% ipython --no-banner

In [1]: import numpy as np

In [2]: import numpy.linalg as la

In [3]: np.set_printoptions(suppress=True, linewidth=160)

In [4]: rnd = lambda a: np.round(a, 2) + 0

In [5]: J = np.loadtxt("test1.csv", delimiter=",")

In [6]: J
Out[6]: 
array([[ 1., -2.,  0.,  2.,  2.,  1.,  1.,  3.,  0.,  2.],
       [ 1.,  0.,  0.,  1.,  2.,  0.,  1.,  3.,  1.,  2.],
       [ 0., -4.,  1.,  2.,  1.,  2.,  1.,  2.,  3.,  1.],
       [ 2., -4.,  0.,  0.,  2.,  2.,  1.,  1.,  1.,  1.],
       [ 1., -4.,  2.,  2.,  3.,  2.,  0.,  1.,  0.,  3.],
       [ 0., -6.,  1.,  0.,  0.,  3.,  3.,  2.,  1.,  2.],
       [ 1., -2.,  2.,  2.,  3.,  1.,  3.,  3.,  2.,  2.],
       [ 2., -2.,  2.,  2.,  3.,  1.,  1.,  2.,  3.,  0.],
       [ 2., -4.,  2.,  2.,  0.,  2.,  0.,  2.,  2.,  2.],
       [ 1., -6.,  0.,  2.,  0.,  3.,  2.,  0.,  3.,  3.],
       [ 2., -2.,  0.,  3.,  0.,  1.,  0.,  3.,  1.,  3.],
       [ 0.,  0.,  1.,  1.,  0.,  0.,  0.,  1.,  3.,  0.],
       [ 3., -6.,  2.,  0.,  1.,  3.,  1.,  3.,  0.,  1.]])

In [7]: la.norm(J, axis=1).argmax()
Out[7]: np.int64(9)

In [8]: la.norm(J, axis=2)
AxisError: axis 2 is out of bounds for array of dimension 2


In [9]: rnd(la.norm(J, axis=0))
Out[9]: array([ 5.48, 13.71,  4.8 ,  6.24,  6.4 ,  6.86,  5.29,  8.  ,  6.93,  7.07])

In [10]: J[0] @ J[6]
Out[10]: np.float64(32.0)

In [11]: rnd(la.norm(J, 2))
Out[11]: np.float64(20.52)

In [12]: rnd(la.norm(J, "nuc"))
Out[12]: np.float64(50.18)

In [13]: rnd(la.norm(J) ** 2 / la.norm(J, 2) ** 2)
Out[13]: np.float64(1.32)

In [14]: gram = J.T @ J

In [15]: la.matrix_rank(gram)
Out[15]: np.int64(9)

In [16]: np.diag(gram)
Out[16]: array([ 30., 188.,  23.,  39.,  41.,  47.,  28.,  64.,  48.,  50.])

In [17]: gram
Out[17]: 
array([[ 30., -56.,  18.,  23.,  23.,  28.,  14.,  35.,  20.,  27.],
       [-56., 188., -46., -54., -46., -94., -54., -76., -60., -78.],
       [ 18., -46.,  23.,  19.,  21.,  23.,  14.,  27.,  21.,  19.],
       [ 23., -54.,  19.,  39.,  26.,  27.,  17.,  39.,  33.,  37.],
       [ 23., -46.,  21.,  26.,  41.,  23.,  20.,  37.,  22.,  27.],
       [ 28., -94.,  23.,  27.,  23.,  47.,  27.,  38.,  30.,  39.],
       [ 14., -54.,  14.,  17.,  20.,  27.,  28.,  29.,  23.,  25.],
       [ 35., -76.,  27.,  39.,  37.,  38.,  29.,  64.,  34.,  44.],
       [ 20., -60.,  21.,  33.,  22.,  30.,  23.,  34.,  48.,  28.],
       [ 27., -78.,  19.,  37.,  27.,  39.,  25.,  44.,  28.,  50.]])

In [18]: left, sigma, VT = la.svd(gram, full_matrices=False)

In [19]: (sigma > 1e-8).sum()
Out[19]: np.int64(9)

In [20]: rnd(np.sqrt((sigma ** 2).sum())), rnd(la.norm(gram))
Out[20]: (np.float64(426.27), np.float64(426.27))

In [21]: rnd(np.cumsum(sigma ** 2) / np.sum(sigma ** 2))
Out[21]: array([0.98, 0.99, 1.  , 1.  , 1.  , 1.  , 1.  , 1.  , 1.  , 1.  ])

In [22]: np.allclose(left * sigma @ VT, gram)
Out[22]: True

In [23]: rnd(np.abs(VT[0]))
Out[23]: array([0.22, 0.64, 0.18, 0.24, 0.22, 0.32, 0.2 , 0.33, 0.25, 0.3 ])

In [24]: rnd(left.T @ gram @ VT.T)
Out[24]: 
array([[421.25,   0.  ,   0.  ,   0.  ,   0.  ,   0.  ,   0.  ,   0.  ,   0.  ,   0.  ],
       [  0.  ,  52.06,   0.  ,   0.  ,   0.  ,   0.  ,   0.  ,   0.  ,   0.  ,   0.  ],
       [  0.  ,   0.  ,  26.54,   0.  ,   0.  ,   0.  ,   0.  ,   0.  ,   0.  ,   0.  ],
       [  0.  ,   0.  ,   0.  ,  20.19,   0.  ,   0.  ,   0.  ,   0.  ,   0.  ,   0.  ],
       [  0.  ,   0.  ,   0.  ,   0.  ,  15.32,   0.  ,   0.  ,   0.  ,   0.  ,   0.  ],
       [  0.  ,   0.  ,   0.  ,   0.  ,   0.  ,  12.02,   0.  ,   0.  ,   0.  ,   0.  ],
       [  0.  ,   0.  ,   0.  ,   0.  ,   0.  ,   0.  ,   6.31,   0.  ,   0.  ,   0.  ],
       [  0.  ,   0.  ,   0.  ,   0.  ,   0.  ,   0.  ,   0.  ,   2.82,   0.  ,   0.  ],
       [  0.  ,   0.  ,   0.  ,   0.  ,   0.  ,   0.  ,   0.  ,   0.  ,   1.49,   0.  ],
       [  0.  ,   0.  ,   0.  ,   0.  ,   0.  ,   0.  ,   0.  ,   0.  ,   0.  ,   0.  ]])

In [25]: rnd(sigma)
Out[25]: array([421.25,  52.06,  26.54,  20.19,  15.32,  12.02,   6.31,   2.82,   1.49,   0.  ])

In [26]: rk = la.matrix_rank(J)

In [27]: rk
Out[27]: np.int64(9)

In [28]: ns = la.svd(J)[2][rk:].T

In [29]: [int(la.matrix_rank(J[:, :j + 1])) for j in range(10)]
Out[29]: [1, 2, 3, 4, 5, 5, 6, 7, 8, 9]

In [30]: ns.shape
Out[30]: (10, 1)

In [31]: rnd(J @ ns)
Out[31]: 
array([[0.],
       [0.],
       [0.],
       [0.],
       [0.],
       [0.],
       [0.],
       [0.],
       [0.],
       [0.],
       [0.],
       [0.],
       [0.]])

In [32]: rnd(ns @ ns.T)
Out[32]: 
array([[0. , 0. , 0. , 0. , 0. , 0. , 0. , 0. , 0. , 0. ],
       [0. , 0.2, 0. , 0. , 0. , 0.4, 0. , 0. , 0. , 0. ],
       [0. , 0. , 0. , 0. , 0. , 0. , 0. , 0. , 0. , 0. ],
       [0. , 0. , 0. , 0. , 0. , 0. , 0. , 0. , 0. , 0. ],
       [0. , 0. , 0. , 0. , 0. , 0. , 0. , 0. , 0. , 0. ],
       [0. , 0.4, 0. , 0. , 0. , 0.8, 0. , 0. , 0. , 0. ],
       [0. , 0. , 0. , 0. , 0. , 0. , 0. , 0. , 0. , 0. ],
       [0. , 0. , 0. , 0. , 0. , 0. , 0. , 0. , 0. , 0. ],
       [0. , 0. , 0. , 0. , 0. , 0. , 0. , 0. , 0. , 0. ],
       [0. , 0. , 0. , 0. , 0. , 0. , 0. , 0. , 0. , 0. ]])

In [33]: [int(la.matrix_rank(np.delete(J, i, axis=0))) for i in range(13)]
Out[33]: [9, 9, 9, 9, 9, 9, 9, 9, 9, 9, 9, 9, 9]

In [34]: la.matrix_rank(J.T @ J), la.matrix_rank(J @ J.T)
Out[34]: (np.int64(9), np.int64(9))

In [35]: rnd(ns[:, 0] / ns[np.abs(ns[:, 0]).round(6).argmax(), 0])
Out[35]: array([0. , 0.5, 0. , 0. , 0. , 1. , 0. , 0. , 0. , 0. ])

In [36]: m1 = np.load("data.npy")

In [37]: m1
Out[37]: 
array([[ 5.,  0.,  0.,  0.,  0.,  0.,  0.,  0.,  0.],
       [ 0., -1., -1., -2.,  3.,  0., -3.,  2.,  1.],
       [ 0., -2.,  0., -3.,  0.,  1.,  3.,  0.,  0.],
       [ 0.,  3.,  1., -1., -2., -2.,  0.,  2., -3.],
       [ 0.,  2.,  1., -3.,  3., -3., -2.,  2.,  3.],
       [ 0., -3., -3., -2.,  1., -1.,  2., -2.,  2.],
       [ 0., -2.,  3.,  0.,  3., -2.,  2.,  1., -3.],
       [ 0., -2.,  0., -1.,  3., -1.,  2., -2.,  3.],
       [ 0.,  2., -2., -3.,  1.,  3.,  2.,  1.,  3.]])

In [38]: # 2 blocks once reordered

In [39]: rnd(np.sort(la.eigvals(m1).real))
Out[39]: array([-4.22, -3.54, -3.54, -0.45,  1.09,  1.09,  4.85,  5.  ,  7.7 ])

In [40]: m1 @ m1
Out[40]: 
array([[ 25.,   0.,   0.,   0.,   0.,   0.,   0.,   0.,   0.],
       [  0.,   7.,  -9.,  -7.,   8.,   1.,  -6.,  -6.,  32.],
       [  0., -16.,   5.,   5.,  10.,  -1.,  14.,  -9.,   0.],
       [  0., -16.,   6.,   9.,   6.,   0.,  -8.,  -3.,  -7.],
       [  0.,   8.,  -5., -18.,  21.,  12.,  -9.,   7.,  35.],
       [  0.,  12.,   7.,  12.,  -1.,   3.,   0.,   2.,  -2.],
       [  0.,  -4.,  23.,  -2.,   7., -18.,   5.,   3.,  -9.],
       [  0.,  14.,   7.,  -9.,   7.,   1.,   4.,  11.,   5.],
       [  0., -14., -13., -14.,  30.,   2.,   4.,  -3.,  26.]])

In [41]: rnd(la.det(m1))
Out[41]: np.float64(97000.0)

In [42]: Q, R = la.qr(m1)

In [43]: rnd(Q @ R)
Out[43]: 
array([[ 5.,  0.,  0.,  0.,  0.,  0.,  0.,  0.,  0.],
       [ 0., -1., -1., -2.,  3.,  0., -3.,  2.,  1.],
       [ 0., -2.,  0., -3.,  0.,  1.,  3.,  0.,  0.],
       [ 0.,  3.,  1., -1., -2., -2.,  0.,  2., -3.],
       [ 0.,  2.,  1., -3.,  3., -3., -2.,  2.,  3.],
       [ 0., -3., -3., -2.,  1., -1.,  2., -2.,  2.],
       [ 0., -2.,  3.,  0.,  3., -2.,  2.,  1., -3.],
       [ 0., -2.,  0., -1.,  3., -1.,  2., -2.,  3.],
       [ 0.,  2., -2., -3.,  1.,  3.,  2.,  1.,  3.]])

In [44]: rnd(Q.T @ Q)
Out[44]: 
array([[1., 0., 0., 0., 0., 0., 0., 0., 0.],
       [0., 1., 0., 0., 0., 0., 0., 0., 0.],
       [0., 0., 1., 0., 0., 0., 0., 0., 0.],
       [0., 0., 0., 1., 0., 0., 0., 0., 0.],
       [0., 0., 0., 0., 1., 0., 0., 0., 0.],
       [0., 0., 0., 0., 0., 1., 0., 0., 0.],
       [0., 0., 0., 0., 0., 0., 1., 0., 0.],
       [0., 0., 0., 0., 0., 0., 0., 1., 0.],
       [0., 0., 0., 0., 0., 0., 0., 0., 1.]])

In [45]: np.trace(Q @ Q.T)
Out[45]: np.float64(9.0)

In [46]: rnd(np.abs(np.diag(R)))
Out[46]: array([5.  , 6.24, 4.94, 5.74, 4.45, 4.26, 4.43, 1.84, 0.71])

In [47]: feats = np.array([[2, -2, -8, -2, 2, -2, 0, 2, 0],
    ...:     [1, -2, -8, -2, 0, 1, -2, 2, -2],
    ...:     [1, -2, 4, 1, 0, 1, 0, -2, -1],
    ...:     [0, -2, 4, 1, 1, 1, 2, -2, 1],
    ...:     [0, 2, 4, 1, -2, -2, -2, 0, -1],
    ...:     [1, -1, -4, -1, 2, 2, 0, -2, 1]])

In [48]: feats
Out[48]: 
array([[ 2, -2, -8, -2,  2, -2,  0,  2,  0],
       [ 1, -2, -8, -2,  0,  1, -2,  2, -2],
       [ 1, -2,  4,  1,  0,  1,  0, -2, -1],
       [ 0, -2,  4,  1,  1,  1,  2, -2,  1],
       [ 0,  2,  4,  1, -2, -2, -2,  0, -1],
       [ 1, -1, -4, -1,  2,  2,  0, -2,  1]])

In [49]: gram = feats.T @ feats

In [50]: gram
Out[50]: 
array([[  7,  -9, -24,  -6,   6,   0,  -2,   2,  -2],
       [ -9,  21,  28,   7, -12,  -8,  -4,   2,   1],
       [-24,  28, 192,  48, -28,   0,  16, -40,   8],
       [ -6,   7,  48,  12,  -7,   0,   4, -10,   2],
       [  6, -12, -28,  -7,  13,   5,   6,  -2,   5],
       [  0,  -8,   0,   0,   5,  15,   4, -10,   2],
       [ -2,  -4,  16,   4,   6,   4,  12,  -8,   8],
       [  2,   2, -40, -10,  -2, -10,  -8,  20,  -6],
       [ -2,   1,   8,   2,   5,   2,   8,  -6,   8]])

In [51]: np.trace(gram), (feats ** 2).sum()
Out[51]: (np.int64(300), np.int64(300))

In [52]: rnd(la.svd(feats, compute_uv=False) ** 2)
Out[52]: array([225.7 ,  43.71,  14.83,  10.59,   5.05,   0.13])
